% ipython --no-banner

In [1]: import numpy as np

In [2]: from numpy import linalg as LA

In [3]: np.set_printoptions(suppress=True, linewidth=140)

In [4]: feats = np.loadtxt("w.csv", delimiter=",")

In [5]: print(feats)
[[ 5.907  1.67   1.192 -5.   ]
 [ 8.081 -3.703  3.225 -9.725]
 [ 0.418 -4.59  -4.216  6.498]
 [-9.718  2.6    6.083  7.983]]

In [6]: u = np.array([2, 0, 3, 3])

In [7]: Y = feats + np.outer(u, np.eye(4)[0])

In [8]: print(LA.matrix_rank(LA.inv(Y) - LA.inv(feats), tol=1e-8))
1

In [9]: print(Y)
[[ 7.907  1.67   1.192 -5.   ]
 [ 8.081 -3.703  3.225 -9.725]
 [ 3.418 -4.59  -4.216  6.498]
 [-6.718  2.6    6.083  7.983]]

In [10]: data = np.loadtxt("case11.csv", delimiter=",")

In [11]: print(data)
[[7.227 6.788 3.444]
 [6.043 6.64  1.391]
 [3.718 6.349 3.338]
 [6.978 6.721 2.35 ]
 [8.301 7.461 2.442]
 [7.73  6.041 4.011]
 [4.526 7.488 3.902]
 [4.745 6.377 2.563]
 [6.825 6.975 1.789]
 [7.538 4.35  5.683]
 [6.744 6.56  1.531]
 [4.98  4.248 3.411]
 [6.089 7.131 2.693]
 [6.287 5.424 2.702]
 [5.21  7.099 3.403]
 [6.385 5.693 3.108]]

In [12]: Xs = data - data.mean(axis=0)

In [13]: U, s, VT = LA.svd(Xs, full_matrices=False)

In [14]: print(np.round(Xs.mean(axis=0), 3) + 0)
[0. 0. 0.]

In [15]: print((np.sign(U[:, 0]) == np.sign(U[0, 0])).astype(int))
[1 0 0 1 1 1 0 0 1 1 1 0 0 1 0 1]

In [16]: print(s.round(3))
[4.952 4.823 2.845]

In [17]: dist = LA.norm(data[:, None] - data[None], axis=-1)

In [18]: print(dist.mean(axis=1).argmax())
9

In [19]: print(LA.matrix_rank(dist ** 2))
5

In [20]: print(dist.shape)
(16, 16)

In [21]: print(dist[:5, :5].round(3))
[[0.    2.375 3.538 1.124 1.616]
 [2.375 0.    3.046 1.342 2.622]
 [3.538 3.046 0.    3.427 4.8  ]
 [1.124 1.342 3.427 0.    1.519]
 [1.616 2.622 4.8   1.519 0.   ]]

In [22]: hat = data @ LA.solve(data.T @ data, data.T)

In [23]: print(np.allclose(hat @ hat, hat))
True

In [24]: print(np.round(LA.eigvalsh(hat), 3) + 0)
[0. 0. 0. 0. 0. 0. 0. 0. 0. 0. 0. 0. 0. 1. 1. 1.]

In [25]: print(np.round(LA.norm(feats, axis=1), 3))
[ 8.006 13.564  9.013 14.21 ]

In [26]: print(np.round(LA.norm(feats, "nuc"), 3))
37.501

In [27]: print(LA.norm(feats, axis=1).argmax())
3

In [28]: u, g = data[15], data[1]

In [29]: print(round(float(u @ u), 3))
82.838

In [30]: p = (u @ g) / (u @ u) * u

In [31]: print(np.round(np.outer(u, g), 3))
[[38.585 42.396  8.882]
 [34.403 37.802  7.919]
 [18.782 20.637  4.323]]

In [32]: print(LA.matrix_rank(np.outer(u, g)))
1

In [33]: K = np.loadtxt("a.csv", delimiter=",")

In [34]: print(K.round(3))
[[  0.096   1.946 -18.657   6.936]
 [  9.325  -3.88   16.012  -6.449]
 [  3.293   1.18  -18.512   6.713]
 [ -7.377   3.524 -16.977   6.705]
 [  5.49   -3.156  17.684  -6.869]
 [ 13.052  -4.472  13.332  -5.649]
 [ 18.995  -4.811   3.321  -2.238]
 [  2.107  -2.443  18.463  -6.98 ]
 [-19.451   4.427   1.336   0.529]
 [ 17.642  -4.902   7.192  -3.607]
 [  0.599  -2.106  18.622  -6.959]
 [  0.426   1.87  -18.666   6.922]
 [  8.054  -3.651  16.67   -6.627]
 [  3.695   1.08  -18.457   6.672]
 [ 19.238  -4.142  -3.557   0.308]
 [ 19.08   -4.015  -4.408   0.633]
 [-13.242   1.613  14.181  -4.577]
 [ 18.674  -3.755  -5.972   1.236]
 [-17.714   4.903  -7.039   3.553]
 [ 14.39   -1.995 -13.114   4.119]
 [ -2.042   2.429 -18.472   6.98 ]
 [-18.918   3.904   5.105  -0.901]
 [ 19.066  -4.794   3.002  -2.123]
 [ -8.439   0.173  17.135  -5.929]
 [-16.561   4.855  -9.157   4.281]]

In [35]: Y = K / np.sqrt((K ** 2).mean(axis=1, keepdims=True))

In [36]: print(Y[19].round(3))
[ 1.439 -0.2   -1.311  0.412]

In [37]: print(LA.matrix_rank(K - K.mean(axis=1, keepdims=True)))
2

In [38]: print(np.round(LA.norm(Y, axis=1), 3))
[2. 2. 2. 2. 2. 2. 2. 2. 2. 2. 2. 2. 2. 2. 2. 2. 2. 2. 2. 2. 2. 2. 2. 2. 2.]

In [39]: def softmax(z):
    ...:     e = np.exp(z - z.max(axis=-1, keepdims=True))
    ...:     return e / e.sum(axis=-1, keepdims=True)
    ...: 

In [40]: print(np.round(softmax(K[12]), 3) + 0)
[0. 0. 1. 0.]

In [41]: print(np.round(softmax(K[12] + -1), 3) + 0)
[0. 0. 1. 0.]

In [42]: print(np.round(softmax(10 * K[12]), 3) + 0)
[0. 0. 1. 0.]

In [43]: scores = K @ K.T / np.sqrt(4)

In [44]: print(np.round(softmax(scores)[12] @ K, 3))
[ 8.28  -3.689 16.528 -6.586]

In [45]: r = LA.matrix_rank(K)

In [46]: print(r)
2

In [47]: N = LA.svd(K)[2][r:].T

In [48]: print(np.round(N @ N.T, 3))
[[ 0.053  0.218  0.037  0.036]
 [ 0.218  0.94   0.083 -0.043]
 [ 0.037  0.083  0.129  0.322]
 [ 0.036 -0.043  0.322  0.878]]

In [49]: print(np.allclose(K @ N, 0))
True

In [50]: print(LA.matrix_rank(K.T @ K), LA.matrix_rank(K @ K.T))
2 2

In [51]: print([int(LA.matrix_rank(K[:i])) for i in range(1, len(K) + 1)])
[1, 2, 2, 2, 2, 2, 2, 2, 2, 2, 2, 2, 2, 2, 2, 2, 2, 2, 2, 2, 2, 2, 2, 2, 2]

In [52]: print(N.shape)
(4, 2)

In [53]: dist = LA.norm(K[:, None] - K[None], axis=-1)

In [54]: print(np.round(LA.norm(K, axis=1), 3))
[20. 20. 20. 20. 20. 20. 20. 20. 20. 20. 20. 20. 20. 20. 20. 20. 20. 20. 20. 20. 20. 20. 20. 20. 20.]

In [55]: print(dist.mean(axis=1).argmax())
21

In [56]: print(dist[:5, :5].round(3))
[[ 0.    38.733  3.298  7.824 39.578]
 [38.733  0.    37.778 39.938  4.267]
 [ 3.298 37.778  0.    11.032 38.965]
 [ 7.824 39.938 11.032  0.    39.947]
 [39.578  4.267 38.965 39.947  0.   ]]

In [57]: basis = K[[24, 18]].astype(float)

In [58]: for _ in range(3):
    ...:     idx = LA.norm(K[:, None] - basis, axis=-1).argmin(axis=1)
    ...:     basis = np.array([K[idx == j].mean(axis=0) for j in range(2)])
    ...: 

In [59]: print(idx)
[0 1 0 0 1 1 0 1 1 0 1 0 1 0 0 0 1 0 1 0 0 1 0 1 0]

In [60]: print(np.bincount(idx))
[14 11]

In [61]: print(np.abs(basis[1] - basis[0]).argmax())
2

In [62]: print(basis.round(3))
[[ 7.758 -0.823 -9.46   3.11 ]
 [-3.558 -0.426 11.955 -4.26 ]]

In [63]: J = np.array([[4, 4, 2, 6, 6],
    ...:     [10, 10, 5, 15, 15],
    ...:     [2, 2, 1, 3, 3],
    ...:     [10, 10, 5, 15, 15],
    ...:     [2, 2, 1, 3, 3],
    ...:     [4, 4, 2, 6, 6]])

In [64]: U, s, VT = LA.svd(J)

In [65]: V = VT[:(s > 1e-8).sum()]

In [66]: rng = np.random.default_rng(8708)

In [67]: x0 = J[1] + 5 * J[2] + rng.integers(2) * np.eye(5)[0]

In [68]: print(x0)
[21. 20. 10. 30. 30.]

In [69]: print(round(float(LA.norm(x0 - V.T @ V @ x0)), 3))
0.923

In [70]: X = np.array([[5.0, 1.0, 1.0], [1.0, 5.0, 1.0], [1.0, 1.0, 5.0]])

In [71]: print(X)
[[5. 1. 1.]
 [1. 5. 1.]
 [1. 1. 5.]]

In [72]: # symmetric, so the eigenvalues are real

In [73]: print((X @ X)[0])
[27. 11. 11.]

In [74]: print(np.allclose(X @ X.T, X.T @ X))
True

In [75]: print(X @ np.ones(3))
[7. 7. 7.]

In [76]: print(X @ (-1.0) ** np.arange(3))
[ 5. -3.  5.]

In [77]: q = X.astype(float).copy()

In [78]: for j in range(3):
    ...:     q[:, j] -= q[:, :j] @ (q[:, :j].T @ q[:, j])
    ...:     q[:, j] /= LA.norm(q[:, j])
    ...: 

In [79]: print(np.round(q.T @ q, 3) + 0)
[[1. 0. 0.]
 [0. 1. 0.]
 [0. 0. 1.]]

In [80]: w, V = LA.eigh(X)

In [81]: x0 = np.array([-3, 1, 3])

In [82]: print(np.round(V * np.maximum(w, 0) @ V.T, 3))
[[5. 1. 1.]
 [1. 5. 1.]
 [1. 1. 5.]]

In [83]: w, V = LA.eig(X)

In [84]: print(np.round(X @ V[:, 0] - w[0] * V[:, 0], 3) + 0)
[0. 0. 0.]

In [85]: print(np.round(np.sort(LA.eigvals(LA.inv(X))), 3))
[0.143 0.25  0.25 ]

In [86]: print(np.round(np.sort(LA.eigvals(X.T)), 3))
[4. 4. 7.]

In [87]: print(w.round(3))
[4. 7. 4.]

In [88]: W0 = np.load("layer18.npy")

In [89]: print(W0)
[[ 3  8  3]
 [-5  0 -3]
 [ 2 -2 -6]]

In [90]: print(np.round(LA.det(W0.T), 3))
-276.0

In [91]: print(np.round(np.poly(W0), 3))
[  1.   3.  10. 276.]

In [92]: print(round(LA.det(W0[::-1]), 3))
276.0

In [93]: print(np.round(LA.eigvals(W0), 3))
[ 2.043+5.897j  2.043-5.897j -7.086+0.j   ]

In [94]: print(np.einsum("ij,ji->", W0, W0))
-11

In [95]: blk = np.stack([W0, 4 * W0, W0[::-1]])

In [96]: print(LA.matrix_rank(blk.reshape(3, -1)))
2

In [97]: print(np.round(LA.norm(blk, axis=(1, 2)), 3))
[12.649 50.596 12.649]

In [98]: print(np.einsum("bij,cij->bc", blk, blk))
[[ 160  640  -22]
 [ 640 2560  -88]
 [ -22  -88  160]]

In [99]: Y = np.array([[1, -2, -4], [0, 2, 5]])

In [100]: basis = np.kron(Y, X)

In [101]: print(basis)
[[  5.   1.   1. -10.  -2.  -2. -20.  -4.  -4.]
 [  1.   5.   1.  -2. -10.  -2.  -4. -20.  -4.]
 [  1.   1.   5.  -2.  -2. -10.  -4.  -4. -20.]
 [  0.   0.   0.  10.   2.   2.  25.   5.   5.]
 [  0.   0.   0.   2.  10.   2.   5.  25.   5.]
 [  0.   0.   0.   2.   2.  10.   5.   5.  25.]]

In [102]: print(round(float(LA.norm(basis, 2)), 3), np.round(LA.norm(Y, 2) * LA.norm(X, 2), 3))
49.165 49.165
